% python3 -q
>>> import numpy as np
>>> import numpy.linalg as la
>>> np.set_printoptions(suppress=True, linewidth=100)
>>> def rnd(a):
...     return np.round(a, 3) + 0
... 
>>> M = np.load("a.npy")
>>> M
array([[ 0.2  , -0.3  , -1.185],
       [-0.6  ,  2.4  ,  9.537],
       [ 0.2  ,  0.8  ,  3.117],
       [ 1.3  , -0.4  , -1.541],
       [ 0.3  , -0.3  , -1.259],
       [-0.1  , -0.4  , -1.648],
       [ 0.2  ,  0.8  ,  3.196],
       [ 1.1  , -0.8  , -3.151],
       [-0.8  ,  1.7  ,  6.606],
       [-0.6  , -0.5  , -2.017],
       [ 0.   , -0.3  , -1.272],
       [ 0.4  , -1.4  , -5.676],
       [-0.9  , -0.5  , -2.102]])
>>> vec = np.array([3, 4, -2])
>>> y = M @ vec
>>> rnd(la.pinv(M) @ M)
array([[1., 0., 0.],
       [0., 1., 0.],
       [0., 0., 1.]])
>>> rng = np.random.default_rng(642979)
>>> y = y + 0.1 * rng.normal(size=13)
>>> print(rnd(y))
[  1.656 -11.278  -2.696   5.313   2.172   1.483  -2.375   6.522  -8.869   0.075   1.584   7.005
  -0.583]
>>> coef, *_ = la.lstsq(M, y)
>>> rnd(coef)
array([ 3.034,  3.653, -1.914])
>>> rnd(la.norm(y - M @ coef))
np.float64(0.493)
>>> [round(float(la.norm(la.solve(M.T @ M + lam * np.eye(3), M.T @ y))), 2) for lam in (0, 1, 10, 100)]
[5.12, 2.64, 1.43, 0.82]
>>> Ac = (M - M.mean(axis=0)) / M.std(axis=0)
>>> Ac.std(axis=0)
array([1., 1., 1.])
>>> np.argwhere(np.abs(Ac) > 2)
array([[1, 1],
       [1, 2]])
>>> coef = la.lstsq(np.delete(Ac, 0, axis=1), Ac[:, 0])[0]
>>> np.abs(coef).argmax()
np.int64(0)
>>> rnd(1 - np.var(Ac[:, 0] - np.delete(Ac, 0, axis=1) @ coef))
np.float64(0.564)
>>> print(rnd(coef))
[-41.837  41.393]
>>> X = np.load("data.npy")
>>> X
array([[-4,  4,  0, -1],
       [-4,  4,  0, -1],
       [-4,  4,  0, -1]])
>>> X @ X
Traceback (most recent call last):
  File "<python-input-25>", line 1, in <module>
    X @ X
    ~~^~~
ValueError: matmul: Input operand 1 has a mismatch in its core dimension 0, with gufunc signature (n?,k),(k,m?)->(n?,m?) (size 3 is different from 4)
>>> cov = X.T @ X
>>> print(np.diag(cov))
[48 48  0  3]
>>> np.trace(cov), (X ** 2).sum()
(np.int64(99), np.int64(99))
>>> print(rnd(la.svd(X, compute_uv=False) ** 2))
[99.  0.  0.]
>>> rnd(la.eigvalsh(cov)[::-1])
array([99.,  0.,  0.,  0.])
>>> feats = np.load("layer12.npy")
>>> feats
array([[-5,  6,  5,  0],
       [ 0, -5,  6,  5],
       [ 5,  0, -5,  6],
       [ 6,  5,  0, -5]])
>>> vec = np.array([0, -1, 0, -1])
>>> y = feats @ vec
>>> coef, lr = np.zeros(4), 1 / la.norm(feats, 2) ** 2
>>> for i in range(3):
...     coef -= lr * feats.T @ (feats @ coef - y)
...     if i % 1 == 0: print(i, round(la.norm(feats @ coef - y), 3))
... 
0 6.239
1 4.588
2 3.373
>>> print(rnd(la.cond(feats)))
1.944
>>> E = np.array([[0.8, -0.9, 1.5],
...     [-3.0, 0.5, -0.4],
...     [-0.5, 0.4, 0.3],
...     [0.8, -1.7, 0.1],
...     [-0.8, -0.8, -0.6],
...     [-1.3, -0.4, 2.3],
...     [0.0, 2.2, -1.0],
...     [-1.0, -1.4, 0.7],
...     [1.0, -0.5, -0.4],
...     [-0.8, -0.7, 0.1],
...     [-0.3, 0.4, 0.4],
...     [-2.5, -0.8, -1.3],
...     [-1.3, -1.5, 0.8],
...     [0.7, -1.1, -0.4],
...     [-1.7, 0.8, -2.0],
...     [1.2, 0.4, 0.6],
...     [1.0, 0.2, 1.1],
...     [-0.4, -1.3, -0.4],
...     [0.4, 0.9, -0.8],
...     [0.7, 0.0, 0.4],
...     [-0.7, 0.0, 0.5],
...     [0.6, 0.7, 0.9],
...     [1.0, -2.3, -0.7]])
>>> E[:, 0] = -2 * E[:, 2] + 0.1 * rng.normal(size=23)
>>> rnd(E)
array([[-2.816, -0.9  ,  1.5  ],
       [ 0.654,  0.5  , -0.4  ],
       [-0.624,  0.4  ,  0.3  ],
       [-0.388, -1.7  ,  0.1  ],
       [ 1.486, -0.8  , -0.6  ],
       [-4.618, -0.4  ,  2.3  ],
       [ 1.922,  2.2  , -1.   ],
       [-1.54 , -1.4  ,  0.7  ],
       [ 0.872, -0.5  , -0.4  ],
       [-0.255, -0.7  ,  0.1  ],
       [-0.801,  0.4  ,  0.4  ],
       [ 2.594, -0.8  , -1.3  ],
       [-1.533, -1.5  ,  0.8  ],
       [ 0.827, -1.1  , -0.4  ],
       [ 3.909,  0.8  , -2.   ],
       [-1.164,  0.4  ,  0.6  ],
       [-2.217,  0.2  ,  1.1  ],
       [ 0.885, -1.3  , -0.4  ],
       [ 1.758,  0.9  , -0.8  ],
       [-0.693,  0.   ,  0.4  ],
       [-1.061,  0.   ,  0.5  ],
       [-1.909,  0.7  ,  0.9  ],
       [ 1.457, -2.3  , -0.7  ]])
>>> P = E @ la.solve(E.T @ E, E.T)
>>> rnd(np.trace(P))
np.float64(3.0)
>>> labels = E[:, 1] > np.median(E[:, 1])
>>> u = E[labels].mean(axis=0) - E[~labels].mean(axis=0)
>>> print(labels.astype(int))
[0 1 1 0 0 0 1 0 0 0 1 0 0 0 1 1 1 0 1 1 1 1 0]
>>> np.argsort(-np.abs(u).round(6), kind="stable")
array([1, 0, 2])
>>> rnd(u)
array([ 0.232,  1.708, -0.142])
>>> P = np.triu(np.array([[-3, -1, 0, 2], [-3, 2, -1, -2], [1, 2, 3, 2], [-3, 2, -3, 1]]), 1) + np.eye(4)
>>> A2 = P @ feats @ la.inv(P)
>>> la.matrix_rank(A2)
np.int64(4)
>>> rnd(np.poly(A2))
array([    1.,    20.,   100.,  -720., -4896.])
>>> print(A2)
[[  7.  28.  27. -27.]
 [-17. -32. -21.  21.]
 [ 17.  27.  22. -28.]
 [  6.  11.  11. -17.]]
>>> J = np.load("x.npy")
>>> J
array([[6., 1., 1., 1.],
       [1., 6., 1., 1.],
       [1., 1., 6., 1.],
       [1., 1., 1., 6.]])
>>> # equal to its transpose
>>> np.einsum("ii->", J)
np.float64(24.0)
>>> print(np.einsum("ij,ji->", J, J))
156.0
>>> rnd(la.det(J.T))
np.float64(1125.0)
>>> rnd(la.det(2 * J)), rnd(la.det(J))
(np.float64(18000.0), np.float64(1125.0))
>>> print(rnd(la.eigvals(J)))
[5. 9. 5. 5.]
>>> print(rnd(la.det(J[::-1])))
1125.0
>>> w, V = la.eig(J)
>>> print(rnd(np.prod(w)))
1125.0
>>> rnd(J @ V[:, 0] - w[0] * V[:, 0])
array([0., 0., 0., 0.])
>>> labels = rng.permutation(4)
>>> print(labels)
[0 3 1 2]
>>> A2 = J[labels][:, labels]
>>> rnd(la.det(A2)), rnd(la.det(J[labels]))
(np.float64(1125.0), np.float64(1125.0))
>>> print(rnd(np.sort(np.abs(la.eigvals(A2)))))
[5. 5. 5. 9.]
>>> W0 = 0.7 ** np.abs(np.subtract.outer(np.arange(2), np.arange(2)))
>>> W0
array([[1. , 0.7],
       [0.7, 1. ]])
>>> # symmetric, so the eigenvalues are real
>>> w, V = la.eigh(J)
>>> vec = np.array([2, 1, 0, 3])
>>> print(vec @ J @ vec)
106.0
>>> rnd(vec @ J @ vec / (vec @ vec)), rnd(w[0]), rnd(w[-1])
(np.float64(7.571), np.float64(5.0), np.float64(9.0))
>>> rnd(V * np.maximum(w, 0) @ V.T)
array([[6., 1., 1., 1.],
       [1., 6., 1., 1.],
       [1., 1., 6., 1.],
       [1., 1., 1., 6.]])
>>> np.abs(J).sum(axis=1).max(), rnd(np.abs(w).max())
(np.float64(9.0), np.float64(9.0))
>>> rnd(la.eigvalsh(J[1:, 1:]))
array([5., 5., 8.])
>>> rnd(V * np.abs(w) @ V.T)
array([[6., 1., 1., 1.],
       [1., 6., 1., 1.],
       [1., 1., 6., 1.],
       [1., 1., 1., 6.]])
>>> (np.sign(V[:, -1].round(6)) == np.sign(V[0, -1].round(6))).astype(int)
array([1, 1, 1, 1])
>>> Q, V = la.qr(M[:, :1])[0], la.qr(M[:, 1:])[0]
>>> s = la.svd(Q.T @ V, compute_uv=False)
>>> rnd(np.degrees(np.arccos(s.clip(0, 1))))
array([52.685])
>>> rnd(s)
array([0.606])
>>> (s > 0.9).sum()
np.int64(0)
>>> vec = np.array([0, 0])
>>> W0 @ vec
array([0., 0.])
>>> W0 * vec
array([[0., 0.],
       [0., 0.]])
>>> W0 @ np.eye(2)[1]
array([0.7, 1. ])
>>> A = np.loadtxt("w.csv", delimiter=",")
>>> A
array([[0., 1., 2.],
       [2., 1., 0.],
       [0., 1., 2.],
       [2., 0., 1.]])
>>> vec = np.array([0, 5, -1])
>>> y = A @ vec
>>> rnd(la.solve(A.T @ A, A.T @ y))
array([ 0.,  5., -1.])
>>> y
array([ 3.,  5.,  3., -1.])
>>> rnd(la.pinv(A) @ A)
array([[1., 0., 0.],
       [0., 1., 0.],
       [0., 0., 1.]])
>>> y = y + 0.02 * rng.normal(size=4)
>>> rnd(y)
array([ 3.002,  5.014,  2.994, -1.013])
>>> coef, *_ = la.lstsq(A, y)
>>> coef.round()
array([-0.,  5., -1.])
>>> rnd(coef)
array([-0.002,  5.017, -1.009])
>>> rnd(la.norm(y - A @ coef))
np.float64(0.006)
>>> print([round(float(la.norm(la.solve(A.T @ A + lam * np.eye(3), A.T @ y))), 2) for lam in (0, 1, 10, 100)])
[5.12, 2.62, 0.85, 0.16]
>>> vec = np.array([3, 0, 0])
>>> la.norm(A @ vec) <= la.norm(A, 2) * la.norm(vec) + 1e-9
np.True_
>>> A @ vec
array([0., 6., 0., 6.])
>>> np.sign((A @ vec).round(6))
array([0., 1., 0., 1.])
>>> np.einsum("ij,j->i", A, vec)
array([0., 6., 0., 6.])
>>> A @ (2 * vec)
array([ 0., 12.,  0., 12.])
>>> (A * vec).sum(axis=1)
array([0., 6., 0., 6.])
>>> (A @ vec).argmax()
np.int64(1)
>>> A @ np.ones(3)
array([3., 3., 3., 3.])
>>> u, v = X[1], X[0]
>>> u @ v
np.int64(33)
>>> pr = (u @ v) / (u @ u) * u
>>> v - pr
array([0., 0., 0., 0.])
>>> m1 = np.load("case15.npy")
>>> m1
array([[ 1, -3,  0,  0],
       [ 3, -2, -6,  2],
       [ 1,  3,  0,  0],
       [ 3,  3,  6, -2]])
>>> # null space of dimension 1
>>> print(np.argsort(-la.norm(m1, axis=0).round(6), kind="stable")[:3])
[2 1 0]
>>> print([round(float(x), 3) for x in la.svd(m1, compute_uv=False)[:3]])
[9.774, 4.609, 3.773]
>>> U, s, Vh = la.svd(m1)
>>> np.argmax(s[:-1] / (s[1:] + 1e-6)) + 1
np.int64(3)
>>> A2 = U[:, :3] @ np.diag(s[:3]) @ Vh[:3]
>>> rnd(A2)
array([[ 1., -3.,  0.,  0.],
       [ 3., -2., -6.,  2.],
       [ 1.,  3.,  0.,  0.],
       [ 3.,  3.,  6., -2.]])
>>> rnd(np.abs(m1 - A2).max())
np.float64(0.0)
>>> rnd(np.trace(la.pinv(m1) @ m1))
np.float64(3.0)
>>> la.lstsq(m1[:-1].T, m1[-1])[2]
np.int32(3)
>>> np.allclose(m1[:-1].T @ la.lstsq(m1[:-1].T, m1[-1])[0], m1[-1])
True
>>> rnd(m1 @ la.pinv(m1) @ m1)
array([[ 1., -3.,  0.,  0.],
       [ 3., -2., -6.,  2.],
       [ 1.,  3.,  0.,  0.],
       [ 3.,  3.,  6., -2.]])
>>> ang = np.radians(72)
>>> R = np.eye(4)
>>> R[3, 3] = R[2, 2] = np.cos(ang)
>>> R[3, 2], R[2, 3] = -np.sin(ang), np.sin(ang)
>>> rnd(R)
array([[ 1.   ,  0.   ,  0.   ,  0.   ],
       [ 0.   ,  1.   ,  0.   ,  0.   ],
       [ 0.   ,  0.   ,  0.309,  0.951],
       [ 0.   ,  0.   , -0.951,  0.309]])
>>> A2 = m1 @ R.T
>>> rnd(la.svd(m1, compute_uv=False)), rnd(la.svd(A2, compute_uv=False))
(array([9.774, 4.609, 3.773, 0.   ]), array([9.774, 4.609, 3.773, 0.   ]))
>>> rnd(A2)
array([[ 1.   , -3.   ,  0.   ,  0.   ],
       [ 3.   , -2.   ,  0.048,  6.324],
       [ 1.   ,  3.   ,  0.   ,  0.   ],
       [ 3.   ,  3.   , -0.048, -6.324]])
>>> rnd(la.det(R)), rnd(np.trace(R))
(np.float64(1.0), np.float64(2.618))
>>> np.allclose(m1 @ m1.T, A2 @ A2.T)
True
